$ python -q
>>> import numpy as np
>>> from numpy import linalg as LA
>>> np.set_printoptions(suppress=True, linewidth=140)
>>> def rnd(a):
...     return np.round(a, 3) + 0
... 
>>> K = np.load("mat.npy")
>>> K
array([[9, 4, 0, 0, 0, 0],
       [5, 5, 0, 0, 0, 0],
       [3, 0, 0, 0, 0, 0],
       [0, 0, 9, 4, 0, 0],
       [0, 0, 5, 5, 0, 0],
       [0, 0, 3, 0, 0, 0],
       [0, 0, 0, 0, 9, 4],
       [0, 0, 0, 0, 5, 5],
       [0, 0, 0, 0, 3, 0]])
>>> proj = K @ LA.solve(K.T @ K, K.T)
>>> rnd(LA.eigvalsh(proj))
array([0., 0., 0., 1., 1., 1., 1., 1., 1.])
>>> np.allclose(proj @ proj, proj)
True
>>> LA.matrix_rank(np.eye(9) - proj)
np.int64(3)
>>> rnd(np.diag(proj))
array([0.774, 0.855, 0.371, 0.774, 0.855, 0.371, 0.774, 0.855, 0.371])
>>> Y = K / np.sqrt((K ** 2).mean(axis=1, keepdims=True))
>>> LA.matrix_rank(K - K.mean(axis=1, keepdims=True))
np.int64(5)
>>> rnd(K - K.mean(axis=1, keepdims=True))
array([[ 6.833,  1.833, -2.167, -2.167, -2.167, -2.167],
       [ 3.333,  3.333, -1.667, -1.667, -1.667, -1.667],
       [ 2.5  , -0.5  , -0.5  , -0.5  , -0.5  , -0.5  ],
       [-2.167, -2.167,  6.833,  1.833, -2.167, -2.167],
       [-1.667, -1.667,  3.333,  3.333, -1.667, -1.667],
       [-0.5  , -0.5  ,  2.5  , -0.5  , -0.5  , -0.5  ],
       [-2.167, -2.167, -2.167, -2.167,  6.833,  1.833],
       [-1.667, -1.667, -1.667, -1.667,  3.333,  3.333],
       [-0.5  , -0.5  , -0.5  , -0.5  ,  2.5  , -0.5  ]])
>>> LA.matrix_rank(Y) == LA.matrix_rank(K)
np.True_
>>> rnd(Y[0])
array([2.238, 0.995, 0.   , 0.   , 0.   , 0.   ])
>>> Y = np.array([[0, 2], [0, 1], [3, 2], [2, 1], [0, 1], [3, 0]])
>>> LA.matrix_rank(K @ Y)
np.int64(2)
>>> np.einsum("ij,ij->i", K, K)
array([97, 50,  9, 97, 50,  9, 97, 50,  9])
>>> K @ Y
array([[ 0, 22],
       [ 0, 15],
       [ 0,  6],
       [35, 22],
       [25, 15],
       [ 9,  6],
       [12,  9],
       [15,  5],
       [ 0,  3]])
>>> np.vstack([K, Y.T]).shape
(11, 6)
>>> LA.matrix_rank(np.vstack([K, Y.T]))
np.int64(6)
>>> np.einsum("ij->j", K)
array([17,  9, 17,  9, 17,  9])
>>> data = np.loadtxt("w.csv", delimiter=",")
>>> data
array([[ 0.9,  0.9, -0.8],
       [ 1.2, -0.2, -1.1],
       [-0.4,  0.2, -0.5]])
>>> rng = np.random.default_rng(38)
>>> idx = rng.permutation(3)
>>> Y = data[:, idx] * rng.choice([-1, 1], 3)
>>> Y
array([[-0.9, -0.9,  0.8],
       [-1.2,  0.2,  1.1],
       [ 0.4, -0.2,  0.5]])
>>> Uu, _, vt = LA.svd(data.T @ Y)
>>> rnd(LA.lstsq(data, Y)[0])
array([[-1.,  0.,  0.],
       [ 0., -1.,  0.],
       [ 0.,  0., -1.]])
>>> rnd(Uu @ vt)
array([[-1.,  0.,  0.],
       [ 0., -1.,  0.],
       [ 0.,  0., -1.]])
>>> x = np.array([-2, 1, 2])
>>> rhs = Y @ x
>>> c, lr = np.zeros(3), 1 / LA.norm(Y, 2) ** 2
>>> for i in range(12):
...     c -= lr * Y.T @ (Y @ c - rhs)
...     if i % 2 == 0: print(i, round(LA.norm(Y @ c - rhs), 3))
... 
0 1.116
2 0.774
4 0.542
6 0.384
8 0.276
10 0.202
>>> rnd(LA.cond(Y))
np.float64(3.378)
>>> rnd(c)
array([-2.062,  0.806,  1.868])
>>> Y = data / LA.norm(data, axis=1, keepdims=True)
>>> G = Y @ Y.T
>>> rnd(LA.norm(Y, axis=1))
array([1., 1., 1.])
>>> (np.abs(G) > 0.9).astype(int)
array([[1, 0, 0],
       [0, 1, 0],
       [0, 0, 1]])
>>> rnd(G)
array([[1.   , 0.722, 0.218],
       [0.722, 1.   , 0.027],
       [0.218, 0.027, 1.   ]])
>>> np.argwhere(np.triu(np.abs(G) > 0.95, 1))
array([], shape=(0, 2), dtype=int64)
>>> rnd(np.degrees(np.arccos(np.clip(G[2, 1], -1, 1))))
np.float64(88.438)
>>> Lm = LA.cholesky(G)
>>> LA.eigvalsh(G).min() > 0
np.True_
>>> rnd(np.diag(Lm) ** 2)
array([1.   , 0.479, 0.917])
>>> rnd(Lm)
array([[ 1.   ,  0.   ,  0.   ],
       [ 0.722,  0.692,  0.   ],
       [ 0.218, -0.188,  0.958]])
>>> t = np.sort(rng.uniform(-2, 2, 25))
>>> feats = np.c_[t, t ** 2, t ** 3] @ np.array([[1, 2, 1], [1, 0, -2], [1, 1, 2]])
>>> rnd(feats)
array([[ -4.698,  -9.933, -21.125],
       [ -3.759,  -8.374, -17.449],
       [ -2.495,  -6.134, -12.185],
       [ -2.44 ,  -6.032, -11.947],
       [ -1.559,  -4.28 ,  -7.883],
       [ -1.29 ,  -3.69 ,  -6.541],
       [ -0.316,  -0.91 ,  -0.915],
       [ -0.307,  -0.875,  -0.863],
       [ -0.287,  -0.801,  -0.759],
       [ -0.201,  -0.51 ,  -0.4  ],
       [ -0.058,  -0.124,  -0.07 ],
       [ -0.013,  -0.027,  -0.014],
       [  0.095,   0.175,   0.073],
       [  0.109,   0.198,   0.081],
       [  0.188,   0.322,   0.116],
       [  0.486,   0.709,   0.186],
       [  0.867,   1.117,   0.248],
       [  0.985,   1.233,   0.271],
       [  0.996,   1.245,   0.273],
       [  1.46 ,   1.677,   0.385],
       [  1.786,   1.968,   0.486],
       [  2.667,   2.721,   0.84 ],
       [  5.463,   5.022,   2.505],
       [  5.545,   5.089,   2.563],
       [  9.904,   8.641,   6.103]])
>>> G = np.cov(feats, rowvar=False)
>>> np.argwhere(np.triu(np.abs(np.corrcoef(feats.T)) > 0.8, 1))
array([[0, 1],
       [1, 2]])
>>> rnd(feats.std(axis=0))
array([2.967, 4.083, 6.407])
>>> rnd(G)
array([[ 9.168, 11.87 , 15.564],
       [11.87 , 17.364, 25.661],
       [15.564, 25.661, 42.762]])
>>> rnd(np.corrcoef(feats.T))
array([[1.   , 0.941, 0.786],
       [0.941, 1.   , 0.942],
       [0.786, 0.942, 1.   ]])
>>> rnd(np.polyfit(feats[:, 0], feats[:, 2], 1))
array([ 1.698, -3.532])
>>> rnd(LA.eigvalsh(G)[::-1])
array([65.446,  3.764,  0.083])
>>> Ac = feats - feats.mean(axis=0)
>>> evecs = LA.svd(Ac)[2][:2]
>>> Y = Ac - Ac @ evecs.T @ evecs
>>> LA.norm(Y, axis=1).round(6).argmax()
np.int64(24)
>>> rnd(LA.norm(Y) / LA.norm(Ac))
np.float64(0.035)
>>> rnd(Y.std(axis=0))
array([0.162, 0.22 , 0.073])
>>> rnd((Ac @ evecs.T).std(axis=0))
array([7.926, 1.901])
>>> Y = np.c_[feats[:, :1] @ np.array([[0]]), np.array([-7, -8, -2, -8, -9, -1, -8, -8, 9, 1, 1, 0, -8, 5, 6, -7, 1, 7, -5, -1, -1, 9, 6, 1, 3])]
>>> Y
array([[ 0., -7.],
       [ 0., -8.],
       [ 0., -2.],
       [ 0., -8.],
       [ 0., -9.],
       [ 0., -1.],
       [ 0., -8.],
       [ 0., -8.],
       [ 0.,  9.],
       [ 0.,  1.],
       [ 0.,  1.],
       [ 0.,  0.],
       [ 0., -8.],
       [ 0.,  5.],
       [ 0.,  6.],
       [ 0., -7.],
       [ 0.,  1.],
       [ 0.,  7.],
       [ 0., -5.],
       [ 0., -1.],
       [ 0., -1.],
       [ 0.,  9.],
       [ 0.,  6.],
       [ 0.,  1.],
       [ 0.,  3.]])
>>> LA.matrix_rank(np.c_[feats, Y])
np.int64(4)
>>> rnd(LA.lstsq(feats, Y[:, 0])[0])
array([0., 0., 0.])
>>> Ac = (feats - feats.mean(axis=0)) / feats.std(axis=0)
>>> np.argwhere(np.abs(Ac) > 2)
array([[ 0,  1],
       [ 0,  2],
       [ 1,  2],
       [24,  0],
       [24,  1]])
>>> rnd(Ac.std(axis=0))
array([1., 1., 1.])
>>> c = LA.lstsq(np.delete(Ac, 0, axis=1), Ac[:, 0])[0]
>>> rnd(c)
array([ 1.772, -0.883])
>>> rnd(1 - np.var(Ac[:, 0] - np.delete(Ac, 0, axis=1) @ c))
np.float64(0.973)
>>> Z = feats[[11, 9]].astype(float)
>>> for _ in range(3):
...     idx = LA.norm(feats[:, None] - Z, axis=-1).argmin(axis=1)
...     Z = np.array([feats[idx == j].mean(axis=0) for j in range(2)])
... 
>>> idx
array([1, 1, 1, 1, 1, 1, 0, 0, 0, 0, 0, 0, 0, 0, 0, 0, 0, 0, 0, 0, 0, 0, 0, 0, 0])
>>> rnd(Z[1] - Z[0])
array([ -4.253,  -7.821, -13.44 ])
>>> rnd(Z)
array([[  1.546,   1.414,   0.585],
       [ -2.707,  -6.407, -12.855]])
>>> X = np.load("out12.npy")
>>> X
array([[ 0.,  3., -2.,  1.],
       [ 0.,  1.,  1.,  3.],
       [ 0.,  2.,  2.,  0.],
       [ 0.,  1.,  3.,  3.]])
>>> # rank 3
>>> rnd(LA.det(2 * X)), rnd(LA.det(X))
(np.float64(0.0), np.float64(0.0))
>>> np.kron(np.eye(2, dtype=int), X)
array([[ 0.,  3., -2.,  1.,  0.,  0., -0.,  0.],
       [ 0.,  1.,  1.,  3.,  0.,  0.,  0.,  0.],
       [ 0.,  2.,  2.,  0.,  0.,  0.,  0.,  0.],
       [ 0.,  1.,  3.,  3.,  0.,  0.,  0.,  0.],
       [ 0.,  0., -0.,  0.,  0.,  3., -2.,  1.],
       [ 0.,  0.,  0.,  0.,  0.,  1.,  1.,  3.],
       [ 0.,  0.,  0.,  0.,  0.,  2.,  2.,  0.],
       [ 0.,  0.,  0.,  0.,  0.,  1.,  3.,  3.]])
>>> rnd(LA.det(X.T))
np.float64(0.0)
>>> np.einsum("ij,ji->", X, X)
np.float64(24.0)
>>> np.einsum("ii->", X)
np.float64(6.0)
>>> rnd(LA.eigvals(X).sum().real)
np.float64(6.0)
>>> A = np.minimum.outer(np.arange(1, 5), np.arange(1, 5)) * 4
>>> A
array([[ 4,  4,  4,  4],
       [ 4,  8,  8,  8],
       [ 4,  8, 12, 12],
       [ 4,  8, 12, 16]])
>>> # equal to its transpose
>>> evals, evecs = LA.eig(A)
>>> rnd(np.sort(LA.eigvals(A @ A)))
array([   1.282,    2.904,   16.   , 1099.814])
>>> rnd(np.sort(LA.eigvals(A.T)))
array([ 1.132,  1.704,  4.   , 33.163])
>>> rnd(np.prod(evals))
np.float64(256.0)
>>> x = np.array([0, 2, 0, 1])
>>> h = np.maximum(A @ x, 0)
>>> h
array([12, 24, 28, 32])
>>> evals, evecs = LA.eigh(A)
>>> rnd(evals.sum()), np.trace(A)
(np.float64(40.0), np.int64(40))
>>> (evals > 1e-8).sum(), (evals < -1e-8).sum()
(np.int64(4), np.int64(0))
>>> np.unique(evals.round(6) + 0, return_counts=True)[1]
array([1, 1, 1, 1])
>>> rnd(evecs.T @ evecs)
array([[1., 0., 0., 0.],
       [0., 1., 0., 0.],
       [0., 0., 1., 0.],
       [0., 0., 0., 1.]])
>>> rnd(LA.eigvalsh(A + -2 * np.eye(4)))
array([-0.868, -0.296,  2.   , 31.163])
>>> rnd(LA.det(2 * A)), rnd(LA.det(A))
(np.float64(4096.0), np.float64(256.0))
>>> np.einsum("ii->", A)
np.int64(40)
>>> rnd(LA.eigvals(A))
array([33.163,  4.   ,  1.704,  1.132])
>>> np.einsum("ij,ji->", A, A)
np.int64(1120)
>>> M = np.loadtxt("layer13.csv", delimiter=",")
>>> rnd(M)
array([[0.333, 0.333, 0.111, 0.222],
       [0.417, 0.25 , 0.25 , 0.083],
       [0.2  , 0.333, 0.333, 0.133],
       [0.188, 0.312, 0.25 , 0.25 ]])
>>> x = np.array([4, -1, 6, 2])
>>> h = np.maximum(M @ x, 0)
>>> rnd(M.T @ h)
array([2.992, 3.147, 2.526, 1.7  ])
>>> rnd(M * (h > 1e-9)[:, None])
array([[0.333, 0.333, 0.111, 0.222],
       [0.417, 0.25 , 0.25 , 0.083],
       [0.2  , 0.333, 0.333, 0.133],
       [0.188, 0.312, 0.25 , 0.25 ]])
>>> rnd(np.maximum(M @ (3 * x), 0))
array([6.333, 9.25 , 8.2  , 7.312])
>>> rnd(np.tanh(M @ x))
array([0.971, 0.996, 0.992, 0.985])
>>> F = np.load("case13.npy")
>>> F
array([[-5.,  0.,  0.,  0.],
       [ 0.,  2.,  2.,  1.],
       [ 0., -2.,  0.,  1.],
       [ 0.,  2., -2.,  2.]])
>>> # 2 blocks once reordered
>>> x = np.array([2, 3, 3, 1, 0, 2])
>>> (K * x).sum(axis=1)
array([30, 25,  6, 31, 20,  9,  8, 10,  0])
>>> K @ np.eye(6)[3]
array([0., 0., 0., 4., 5., 0., 0., 0., 0.])
>>> K @ x
array([30, 25,  6, 31, 20,  9,  8, 10,  0])
>>> K * x
array([[18, 12,  0,  0,  0,  0],
       [10, 15,  0,  0,  0,  0],
       [ 6,  0,  0,  0,  0,  0],
       [ 0,  0, 27,  4,  0,  0],
       [ 0,  0, 15,  5,  0,  0],
       [ 0,  0,  9,  0,  0,  0],
       [ 0,  0,  0,  0,  0,  8],
       [ 0,  0,  0,  0,  0, 10],
       [ 0,  0,  0,  0,  0,  0]])
>>> Y = np.array([[-3, 2], [-3, 1]])
>>> J = np.triu(Y)
>>> J
array([[-3,  2],
       [ 0,  1]])
>>> T = np.stack([J, -3 * J, J[::-1]])
>>> LA.matrix_rank(T.reshape(3, -1))
np.int64(2)
>>> rnd(LA.det(T))
array([ -3., -27.,   3.])
>>> np.einsum("bij,cij->bc", T, T)
array([[ 14, -42,   4],
       [-42, 126, -12],
       [  4, -12,  14]])
>>> T.shape
(3, 2, 2)
>>> (T @ J.T).shape
(3, 2, 2)
>>> T.sum(axis=0)
array([[ 6, -3],
       [-3,  0]])
